$ python -q
>>> import numpy as np
>>> np.set_printoptions(suppress=True, linewidth=160)
>>> def tidy(a):
...     return np.round(a, 1) + 0
... 
>>> F = np.load("layer1.npy")
>>> print(tidy(F))
[[-0.2  0.9 -0.5  0.1]
 [-0.2  0.   0.3  0.9]
 [-0.9 -0.3 -0.1 -0.1]
 [ 0.2 -0.4 -0.8  0.3]]
>>> # columns are unit length and at right angles
>>> tidy(np.linalg.norm(F, axis=0))
array([1., 1., 1., 1.])
>>> tidy(np.linalg.svd(F, compute_uv=False))
array([1., 1., 1., 1.])
>>> print(tidy(F.T @ F))
[[1. 0. 0. 0.]
 [0. 1. 0. 0.]
 [0. 0. 1. 0.]
 [0. 0. 0. 1.]]
>>> tidy(np.linalg.pinv(F))
array([[-0.2, -0.2, -0.9,  0.2],
       [ 0.9,  0. , -0.3, -0.4],
       [-0.5,  0.3, -0.1, -0.8],
       [ 0.1,  0.9, -0.1,  0.3]])
>>> np.allclose(F, F.T)
False
>>> tidy((F - F.T) / 2)
array([[ 0. ,  0.5,  0.2,  0. ],
       [-0.5,  0. ,  0.3,  0.7],
       [-0.2, -0.3,  0. ,  0.3],
       [ 0. , -0.7, -0.3,  0. ]])
>>> tidy(np.abs(np.linalg.eigvals(F)).max())
np.float64(1.0)
>>> rng = np.random.default_rng(52033)
>>> out = F + rng.integers(-2, 3, (4, 1)) @ rng.integers(-2, 3, (1, 4))
>>> tidy(out)
array([[-0.2,  0.9,  1.5, -3.9],
       [-0.2,  0. ,  1.3, -1.1],
       [-0.9, -0.3, -0.1, -0.1],
       [ 0.2, -0.4,  1.2, -3.7]])
>>> out - F
array([[ 0.,  0.,  2., -4.],
       [ 0.,  0.,  1., -2.],
       [ 0.,  0.,  0.,  0.],
       [ 0.,  0.,  2., -4.]])
>>> np.linalg.matrix_rank(out - F, tol=1e-8)
np.int64(1)
>>> np.abs(out - F).sum(axis=1)
array([6., 3., 0., 6.])
>>> tidy(np.linalg.svd(out - F, compute_uv=False))
array([6.7, 0. , 0. , 0. ])
>>> J = np.minimum.outer(np.arange(1, 7), np.arange(1, 7)) * 2
>>> J
array([[ 2,  2,  2,  2,  2,  2],
       [ 2,  4,  4,  4,  4,  4],
       [ 2,  4,  6,  6,  6,  6],
       [ 2,  4,  6,  8,  8,  8],
       [ 2,  4,  6,  8, 10, 10],
       [ 2,  4,  6,  8, 10, 12]])
>>> # symmetric, so the eigenvalues are real
>>> tidy(np.abs(np.linalg.eigvals(J)).max())
np.float64(34.4)
>>> assert J == J.T
Traceback (most recent call last):
  File "<python-input-24>", line 1, in <module>
    assert J == J.T
           ^^^^^^^^
ValueError: The truth value of an array with more than one element is ambiguous. Use a.any() or a.all()
>>> tidy(np.sort(np.abs(np.linalg.eigvals(J))))
array([ 0.5,  0.6,  0.9,  1.5,  4. , 34.4])
>>> np.allclose(J, J.T)
True
>>> np.trace(J)
np.int64(42)
>>> np.allclose(J @ J.T, J.T @ J)
True
>>> np.linalg.matrix_power(J, 2)
array([[ 24,  44,  60,  72,  80,  84],
       [ 44,  84, 116, 140, 156, 164],
       [ 60, 116, 164, 200, 224, 236],
       [ 72, 140, 200, 248, 280, 296],
       [ 80, 156, 224, 280, 320, 340],
       [ 84, 164, 236, 296, 340, 364]])
>>> print(tidy(np.linalg.det(J)))
64.0
